% ipython --no-banner

In [1]: import numpy as np

In [2]: np.set_printoptions(suppress=True, linewidth=140)

In [3]: rnd = lambda a: np.round(a, 2) + 0

In [4]: A = np.load("layer16.npy")

In [5]: A
Out[5]: 
array([[1.  , 0.2 , 0.04],
       [0.2 , 1.  , 0.2 ],
       [0.04, 0.2 , 1.  ]])

In [6]: x0 = np.array([-2, 0, 0])

In [7]: target = A @ x0

In [8]: b, lr = np.zeros(3), 1 / np.linalg.norm(A, 2) ** 2

In [9]: for i in range(250):
   ...:     b -= lr * A.T @ (A @ b - target)
   ...:     if i % 50 == 0: print(i, round(np.linalg.norm(A @ b - target), 2))
   ...: 
0 0.79
50 0.0
100 0.0
150 0.0
200 0.0

In [10]: print(rnd(b))
[-2.  0.  0.]

In [11]: rnd(np.linalg.cond(A))
Out[11]: np.float64(1.77)

In [12]: X = np.load("run17.npy")

In [13]: X
Out[13]: 
array([[-0.97, -3.  , -4.03, -3.  ],
       [ 0.42, -3.  , -5.42, -3.  ],
       [-0.45, -3.  , -4.55, -3.  ],
       [-0.8 , -3.  , -4.2 , -3.  ],
       [ 4.43, -3.  , -9.43, -3.  ],
       [ 2.1 , -3.  , -7.1 , -3.  ],
       [-1.69, -3.  , -3.31, -3.  ],
       [-2.98, -3.  , -2.02, -3.  ],
       [-8.18, -3.  ,  3.18, -3.  ],
       [ 0.66, -3.  , -5.66, -3.  ],
       [-0.43, -3.  , -4.57, -3.  ],
       [ 2.99, -3.  , -7.99, -3.  ],
       [ 3.43, -3.  , -8.43, -3.  ],
       [-2.02, -3.  , -2.98, -3.  ],
       [-2.32, -3.  , -2.68, -3.  ]])

In [14]: ev, vecs = np.linalg.eig(A)

In [15]: rnd(np.sort(np.linalg.eigvals(A @ A)))
Out[15]: array([0.54, 0.92, 1.7 ])

In [16]: rnd(np.sort(np.linalg.eigvals(A.T)))
Out[16]: array([0.74, 0.96, 1.3 ])

In [17]: print(rnd(np.trace(np.linalg.pinv(X) @ X)))
2.0

In [18]: try:
    ...:     np.linalg.inv(X)
    ...: except np.linalg.LinAlgError as e:
    ...:     print(e)
    ...: 
Last 2 dimensions of the array must be square

In [19]: print(np.unique(X.round(6), axis=0).shape)
(15, 4)

In [20]: U, sig, Vh = np.linalg.svd(X)

In [21]: vecs = Vh[:(sig > 1e-8).sum()]

In [22]: rng = np.random.default_rng(32)

In [23]: x0 = X[12] + 4 * X[2] + rng.integers(2) * np.eye(4)[1]

In [24]: rnd(x0)
Out[24]: array([  1.63, -14.  , -26.63, -15.  ])

In [25]: rnd(np.diag(vecs.T @ vecs))
Out[25]: array([0.7, 0.3, 0.7, 0.3])

In [26]: rnd(vecs.T @ vecs)
Out[26]: 
array([[ 0.7 ,  0.25, -0.3 ,  0.25],
       [ 0.25,  0.3 ,  0.25,  0.3 ],
       [-0.3 ,  0.25,  0.7 ,  0.25],
       [ 0.25,  0.3 ,  0.25,  0.3 ]])

In [27]: print(np.linalg.matrix_rank(np.vstack([X, x0])))
3

In [28]: t3 = np.stack([X, 5 * X, X[::-1]])

In [29]: print((t3 @ X.T).shape)
(3, 15, 15)

In [30]: rnd(np.linalg.norm(t3, axis=(1, 2)))
Out[30]: array([ 29.29, 146.44,  29.29])

In [31]: rnd(np.einsum("bij,cij->bc", t3, t3))
Out[31]: 
array([[  857.76,  4288.82,   647.75],
       [ 4288.82, 21444.1 ,  3238.74],
       [  647.75,  3238.74,   857.76]])

In [32]: K = np.load("w.npy")

In [33]: K
Out[33]: 
array([[ 1.,  3., -3.,  3., -3.,  3.,  3.],
       [ 0., -3.,  3., -3., -1.,  2.,  1.],
       [ 0., -2.,  1.,  2., -3.,  3., -1.],
       [ 0., -2.,  2., -3., -1.,  3., -1.],
       [ 0., -3.,  3.,  2.,  3., -2., -2.],
       [ 0., -1., -1.,  3.,  1., -1.,  2.],
       [ 0.,  0.,  0.,  1.,  3.,  1.,  0.]])

In [34]: C2 = K.T @ K

In [35]: C2
Out[35]: 
array([[  1.,   3.,  -3.,   3.,  -3.,   3.,   3.],
       [  3.,  36., -32.,  11.,  -8.,  -2.,  14.],
       [ -3., -32.,  33., -19.,   9.,   1., -17.],
       [  3.,  11., -19.,  45.,   3.,  -6.,   9.],
       [ -3.,  -8.,   9.,   3.,  39., -27., -10.],
       [  3.,  -2.,   1.,  -6., -27.,  37.,   7.],
       [  3.,  14., -17.,   9., -10.,   7.,  20.]])

In [36]: print(np.trace(C2), (K ** 2).sum())
211.0 211.0

In [37]: np.diag(C2)
Out[37]: array([ 1., 36., 33., 45., 39., 37., 20.])

In [38]: np.linalg.matrix_rank(C2)
Out[38]: np.int64(7)

In [39]: rnd(np.linalg.eigvalsh(C2)[::-1])
Out[39]: array([91.45, 67.55, 31.28, 11.08,  8.4 ,  1.16,  0.07])

In [40]: rnd(np.linalg.svd(K, compute_uv=False) ** 2)
Out[40]: array([91.45, 67.55, 31.28, 11.08,  8.4 ,  1.16,  0.07])

In [41]: x0 = np.array([3, 0, 1, 2, 2, 1, 1])

In [42]: target = K @ x0

In [43]: target
Out[43]: array([ 6., -2.,  1., -4.,  9.,  8.,  9.])

In [44]: rnd(np.linalg.solve(K, -3 * target))
Out[44]: array([-9.,  0., -3., -6., -6., -3., -3.])

In [45]: rnd(np.linalg.solve(K, K[:, 0]))
Out[45]: array([1., 0., 0., 0., 0., 0., 0.])

In [46]: labels = rng.permutation(7)

In [47]: print(labels)
[4 1 6 2 0 5 3]

In [48]: out = K[labels][:, labels]

In [49]: out
Out[49]: 
array([[ 3., -3., -2.,  3.,  0., -2.,  2.],
       [-1., -3.,  1.,  3.,  0.,  2., -3.],
       [ 3.,  0.,  0.,  0.,  0.,  1.,  1.],
       [-3., -2., -1.,  1.,  0.,  3.,  2.],
       [-3.,  3.,  3., -3.,  1.,  3.,  3.],
       [ 1., -1.,  2., -1.,  0., -1.,  3.],
       [-1., -2., -1.,  2.,  0.,  3., -3.]])

In [50]: print(np.trace(out))
-2.0

In [51]: np.allclose(out, K)
Out[51]: False
